$ ipython --no-banner

In [1]: import numpy as np

In [2]: np.set_printoptions(precision=2, suppress=True, linewidth=140)

In [3]: M = np.array([[-0.1, -0.2, 1.3, 0.1],
   ...:     [1.7, 1.1, 0.5, 0.2],
   ...:     [-0.4, -0.2, -1.2, -0.7],
   ...:     [-0.7, -1.4, -0.4, -1.7]])

In [4]: M
Out[4]: 
array([[-0.1, -0.2,  1.3,  0.1],
       [ 1.7,  1.1,  0.5,  0.2],
       [-0.4, -0.2, -1.2, -0.7],
       [-0.7, -1.4, -0.4, -1.7]])

In [5]: np.unravel_index(np.abs(M).argmax(), M.shape)
Out[5]: (np.int64(1), np.int64(0))

In [6]: M.shape
Out[6]: (4, 4)

In [7]: np.diff(M, axis=0)
Out[7]: 
array([[ 1.8,  1.3, -0.8,  0.1],
       [-2.1, -1.3, -1.7, -0.9],
       [-0.3, -1.2,  0.8, -1. ]])

In [8]: np.linalg.svd(M, compute_uv=False)
Out[8]: array([3.07, 1.63, 1.28, 0.16])

In [9]: np.abs(M).max()
Out[9]: np.float64(1.7)

In [10]: M.sum(axis=1)
Out[10]: array([ 1.1,  3.5, -2.5, -4.2])

In [11]: A2 = np.linalg.inv(M)

In [12]: (np.abs(A2) > 1e-9).astype(int)
Out[12]: 
array([[1, 1, 1, 1],
       [1, 1, 1, 1],
       [1, 1, 1, 1],
       [1, 1, 1, 1]])

In [13]: np.round(np.linalg.cond(M), 2)
Out[13]: np.float64(18.9)

In [14]: round(np.linalg.slogdet(M)[0], 2)
Out[14]: np.float64(-1.0)

In [15]: hat = np.triu(np.array([[2, 1, 1, 2], [2, -1, 0, 2], [2, 1, 1, -1], [2, -2, 0, -1]]), 1) + np.eye(4)

In [16]: A2 = hat @ M @ np.linalg.inv(hat)

In [17]: A2.round(2) + 0
Out[17]: 
array([[-0.2, -1.9,  0. ,  0.4],
       [ 0.3, -2. , -0.6, -0.4],
       [ 0.3,  0.9, -1.1, -2.5],
       [-0.7, -0.7,  0.3,  1.4]])

In [18]: hat @ M - M @ hat
Out[18]: 
array([[-0.1, -1.8, -1.4, -2. ],
       [-1.4, -4.5, -2.5, -8.5],
       [ 0.7,  1.8,  0.8,  1.7],
       [ 0. ,  0.7,  0.7,  3.8]])

In [19]: np.round(np.linalg.det(A2), 2)
Out[19]: np.float64(-1.04)

In [20]: F = np.load("arr.npy")

In [21]: F
Out[21]: 
array([[3, 3, 3],
       [0, 0, 0],
       [3, 1, 0],
       [0, 0, 0],
       [1, 3, 2],
       [0, 0, 0],
       [0, 0, 0],
       [0, 0, 0],
       [0, 0, 0],
       [0, 0, 0],
       [0, 0, 0],
       [1, 3, 2],
       [0, 0, 0],
       [0, 2, 3]])

In [22]: vec = np.array([0, 2, 0])

In [23]: rhs = F @ vec

In [24]: rhs
Out[24]: array([6, 0, 2, 0, 6, 0, 0, 0, 0, 0, 0, 6, 0, 4])

In [25]: np.round(np.linalg.pinv(F) @ F, 2) + 0
Out[25]: 
array([[1., 0., 0.],
       [0., 1., 0.],
       [0., 0., 1.]])

In [26]: np.round(np.linalg.solve(F.T @ F, F.T @ rhs), 2) + 0
Out[26]: array([0., 2., 0.])

In [27]: rng = np.random.default_rng(1950)

In [28]: rhs = rhs + 0.1 * rng.normal(size=14)

In [29]: rhs
Out[29]: array([ 6.46, -0.01,  1.96,  0.11,  5.96, -0.14,  0.1 , -0.09, -0.14, -0.14, -0.1 ,  5.8 , -0.02,  3.82])

In [30]: beta, *_ = np.linalg.lstsq(F, rhs)

In [31]: beta.round()
Out[31]: array([0., 2., 0.])

In [32]: arr = np.load("case3.npy")

In [33]: arr
Out[33]: 
array([[-0.07, -0.46,  0.88],
       [ 0.99, -0.13,  0.01],
       [ 0.11,  0.88,  0.47]])

In [34]: np.linalg.norm(arr, axis=0)
Out[34]: array([1., 1., 1.])

In [35]: np.linalg.pinv(arr)
Out[35]: 
array([[-0.07,  0.99,  0.11],
       [-0.46, -0.13,  0.88],
       [ 0.88,  0.01,  0.47]])

In [36]: round(arr[:, 2] @ arr[:, 1], 2)
Out[36]: np.float64(-0.0)

In [37]: A2 = np.array([[-1, -1, 2], [-3, 0, -3]])

In [38]: basis = np.kron(A2, arr)

In [39]: np.linalg.matrix_rank(basis)
Out[39]: np.int64(6)

In [40]: np.poly(arr)
Out[40]: array([ 1.  , -0.27,  0.27, -1.  ])

In [41]: round(float(np.linalg.det(2 * arr)), 2), np.round(np.linalg.det(arr), 2)
Out[41]: (8.0, np.float64(1.0))

In [42]: np.linalg.eigvals(arr)
Out[42]: array([-0.37+0.93j, -0.37-0.93j,  1.  +0.j  ])

In [43]: np.kron(np.eye(2, dtype=int), arr)
Out[43]: 
array([[-0.07, -0.46,  0.88, -0.  , -0.  ,  0.  ],
       [ 0.99, -0.13,  0.01,  0.  , -0.  ,  0.  ],
       [ 0.11,  0.88,  0.47,  0.  ,  0.  ,  0.  ],
       [-0.  , -0.  ,  0.  , -0.07, -0.46,  0.88],
       [ 0.  , -0.  ,  0.  ,  0.99, -0.13,  0.01],
       [ 0.  ,  0.  ,  0.  ,  0.11,  0.88,  0.47]])

In [44]: round(float(np.linalg.det(arr[::-1])), 2)
Out[44]: -1.0

In [45]: round(np.einsum("ii->", arr), 2)
Out[45]: np.float64(0.27)

In [46]: (arr + arr.T) / 2
Out[46]: 
array([[-0.07,  0.26,  0.49],
       [ 0.26, -0.13,  0.45],
       [ 0.49,  0.45,  0.47]])

In [47]: np.round(np.trace(arr), 2)
Out[47]: np.float64(0.27)

In [48]: round(float(np.linalg.det(arr)), 2)
Out[48]: 1.0

In [49]: np.sort(np.abs(np.linalg.eigvals(arr)))
Out[49]: array([1., 1., 1.])

In [50]: np.allclose(arr, arr.T)
Out[50]: False

In [51]: left, sig, Vh = np.linalg.svd(arr, full_matrices=False)

In [52]: np.round(Vh @ Vh.T, 2) + 0
Out[52]: 
array([[1., 0., 0.],
       [0., 1., 0.],
       [0., 0., 1.]])

In [53]: left.shape, sig.shape, Vh.shape
Out[53]: ((3, 3), (3,), (3, 3))

In [54]: (sig > 1e-8).sum()
Out[54]: np.int64(3)

In [55]: np.round(left.T @ arr @ Vh.T, 2) + 0
Out[55]: 
array([[1., 0., 0.],
       [0., 1., 0.],
       [0., 0., 1.]])

In [56]: np.round(left.T @ left, 2) + 0
Out[56]: 
array([[1., 0., 0.],
       [0., 1., 0.],
       [0., 0., 1.]])

In [57]: X = np.load("test15.npy")

In [58]: X
Out[58]: 
array([[1., 0.],
       [0., 0.]])

In [59]: X[:, 0] @ X[:, 1]
Out[59]: np.float64(0.0)

In [60]: np.linalg.svd(X, compute_uv=False)
Out[60]: array([1., 0.])

In [61]: vec = np.array([3, 1, 1, 1])

In [62]: M @ vec
Out[62]: array([ 0.9,  6.9, -3.3, -5.6])

In [63]: np.sign((M @ vec).round(6))
Out[63]: array([ 1.,  1., -1., -1.])

In [64]: np.unique(X.round(6), axis=0).shape
Out[64]: (2, 2)

In [65]: np.allclose(X[:-1].T @ np.linalg.lstsq(X[:-1].T, X[-1])[0], X[-1])
Out[65]: True

In [66]: np.linalg.lstsq(X[:-1].T, X[-1])[2]
Out[66]: np.int32(1)

In [67]: z = rng.permutation(4)

In [68]: A2 = M[:, z] * rng.choice([-1, 1], 4)

In [69]: A2
Out[69]: 
array([[ 0.2, -0.1,  0.1,  1.3],
       [-1.1,  1.7,  0.2,  0.5],
       [ 0.2, -0.4, -0.7, -1.2],
       [ 1.4, -0.7, -1.7, -0.4]])

In [70]: left, _, Vh = np.linalg.svd(M.T @ A2)

In [71]: z
Out[71]: array([1, 0, 3, 2])

In [72]: left, sig, Vh = np.linalg.svd(X)

In [73]: sig
Out[73]: array([1., 0.])

In [74]: np.argmax(sig[:-1] / (sig[1:] + 1e-6)) + 1
Out[74]: np.int64(1)

In [75]: A2 = left[:, :1] @ np.diag(sig[:1]) @ Vh[:1]

In [76]: np.linalg.matrix_rank(A2)
Out[76]: np.int64(1)

In [77]: round(float(np.linalg.norm(X - A2) / np.linalg.norm(X)), 2)
Out[77]: 0.0

In [78]: round(float(np.linalg.norm(X - A2, 2)), 2), sig[1]
Out[78]: (0.0, np.float64(0.0))

In [79]: basis = np.array([[4, -5, 2], [5, -4, -5]])

In [80]: data = np.repeat(basis, 15 // 2, axis=0)

In [81]: data = data + 0.3 * rng.normal(size=data.shape)

In [82]: data
Out[82]: 
array([[ 3.95, -4.74,  1.69],
       [ 4.26, -5.42,  2.46],
       [ 4.42, -5.4 ,  2.29],
       [ 4.01, -5.31,  2.25],
       [ 3.54, -4.53,  2.42],
       [ 3.93, -4.87,  1.52],
       [ 4.25, -4.82,  2.14],
       [ 5.11, -3.77, -4.87],
       [ 5.24, -4.39, -4.71],
       [ 5.11, -4.31, -4.91],
       [ 4.64, -3.98, -4.62],
       [ 4.46, -4.2 , -5.53],
       [ 5.13, -4.15, -4.99],
       [ 5.29, -4.02, -4.91]])

In [83]: vec = np.array([2, -1, 3])

In [84]: rhs = data @ vec

In [85]: np.round(np.linalg.pinv(data) @ data, 2) + 0
Out[85]: 
array([[1., 0., 0.],
       [0., 1., 0.],
       [0., 0., 1.]])

In [86]: np.linalg.solve(data.T @ data, data.T @ rhs)
Out[86]: array([ 2., -1.,  3.])

In [87]: rhs
Out[87]: array([17.72, 21.32, 21.11, 20.08, 18.89, 17.31, 19.75, -0.61,  0.75, -0.21, -0.6 , -3.48, -0.57, -0.14])

In [88]: rhs = rhs + 0.3 * rng.normal(size=14)

In [89]: rhs
Out[89]: array([17.52, 21.16, 21.05, 20.26, 19.07, 16.57, 19.85, -0.32,  1.03, -0.27, -0.55, -3.27,  0.07, -0.52])

In [90]: beta, *_ = np.linalg.lstsq(data, rhs)

In [91]: beta
Out[91]: array([ 1.99, -1.  ,  2.97])

In [92]: [round(float(np.linalg.norm(np.linalg.solve(data.T @ data + lam * np.eye(3), data.T @ rhs))), 2) for lam in (0, 1, 10, 100)]
Out[92]: [3.71, 3.49, 3.29, 2.29]

In [93]: beta.round()
Out[93]: array([ 2., -1.,  3.])

In [94]: round(np.linalg.norm(rhs - data @ beta), 2)
Out[94]: np.float64(1.12)

In [95]: np.round(data.T @ (rhs - data @ beta), 2) + 0
Out[95]: array([0., 0., 0.])

In [96]: w1 = np.array([[3, 3, 1], [5, 5, 0], [1, 4, 2]])

In [97]: beta = np.array([1, -2, -5])

In [98]: hid = np.maximum(data @ w1 + beta, 0)

In [99]: (hid > 0).astype(int)
Out[99]: 
array([[0, 0, 1],
       [0, 0, 1],
       [0, 0, 1],
       [0, 0, 1],
       [0, 0, 1],
       [0, 0, 1],
       [0, 0, 1],
       [0, 0, 0],
       [0, 0, 0],
       [0, 0, 0],
       [0, 0, 0],
       [0, 0, 0],
       [0, 0, 0],
       [0, 0, 0]])

In [100]: np.linalg.matrix_rank(hid)
Out[100]: np.int64(1)

In [101]: hid
Out[101]: 
array([[0.  , 0.  , 2.34],
       [0.  , 0.  , 4.18],
       [0.  , 0.  , 4.  ],
       [0.  , 0.  , 3.51],
       [0.  , 0.  , 3.39],
       [0.  , 0.  , 1.98],
       [0.  , 0.  , 3.54],
       [0.  , 0.  , 0.  ],
       [0.  , 0.  , 0.  ],
       [0.  , 0.  , 0.  ],
       [0.  , 0.  , 0.  ],
       [0.  , 0.  , 0.  ],
       [0.  , 0.  , 0.  ],
       [0.  , 0.  , 0.  ]])

In [102]: basis = np.array([[2, 0], [1, 2], [2, 3]])

In [103]: w1 @ basis
Out[103]: 
array([[11,  9],
       [15, 10],
       [10, 14]])

In [104]: (hid @ basis).round(6).argmax(axis=1)
Out[104]: array([1, 1, 1, 1, 1, 1, 1, 0, 0, 0, 0, 0, 0, 0])
